% python3 -q
>>> import numpy as np
>>> np.set_printoptions(precision=2, suppress=True, linewidth=100, legacy="1.25")
>>> def tidy(a):
...     return np.round(a, 2) + 0
... 
>>> arr = np.load("a.npy")
>>> arr
array([[ 1, -3, -9,  4,  2, -3,  1, -5],
       [ 4,  9, -2,  6,  3, -1, -4, -1],
       [-9,  6, -2, -4, -4, -8,  9,  7],
       [-6, -3,  0, -9, -5, -6,  4,  6],
       [-2,  1, -2, -5, -8,  2,  2,  0],
       [-7,  9,  3, -6,  7,  6,  3,  5],
       [ 2, -6, -4, -6, -5,  7,  6,  0],
       [-6, -8, -8, -4,  4,  4, -6, -7]])
>>> np.allclose(arr @ arr.T, arr.T @ arr)
False
>>> arr @ arr
array([[  95,  -87,   38,    8,  -53,   21,  -21,  -21],
       [  21,   65,  -35,   43,   -2,  -73,  -41,   -5],
       [  97, -105,  -35,   30,  -13,   96,  -87,  -88],
       [  60, -113,  -12,   52,   26,   81,  -70,  -93],
       [  56,   16,   34,   67,  100,   61,  -42,  -25],
       [ -42,  141,   -9,  -41,   22,  115,  -20,    6],
       [  23,  -44,    9,  -11,   91,  142,   13,  -33],
       [  52,   42,  170,   16,   14,   76,  -36,   27]])
>>> np.allclose(arr, arr.T)
False
>>> np.trace(arr)
-4
>>> (arr + arr.T) / 2
array([[ 1. ,  0.5, -9. , -1. ,  0. , -5. ,  1.5, -5.5],
       [ 0.5,  9. ,  2. ,  1.5,  2. ,  4. , -5. , -4.5],
       [-9. ,  2. , -2. , -2. , -3. , -2.5,  2.5, -0.5],
       [-1. ,  1.5, -2. , -9. , -5. , -6. , -1. ,  1. ],
       [ 0. ,  2. , -3. , -5. , -8. ,  4.5, -1.5,  2. ],
       [-5. ,  4. , -2.5, -6. ,  4.5,  6. ,  5. ,  4.5],
       [ 1.5, -5. ,  2.5, -1. , -1.5,  5. ,  6. , -3. ],
       [-5.5, -4.5, -0.5,  1. ,  2. ,  4.5, -3. , -7. ]])
>>> tidy(np.abs(np.linalg.eigvals(arr)).max())
13.3
>>> tidy(np.sort(np.abs(np.linalg.eigvals(arr))))
array([ 4.45,  4.45,  5.39,  9.53, 12.15, 12.15, 13.3 , 13.3 ])
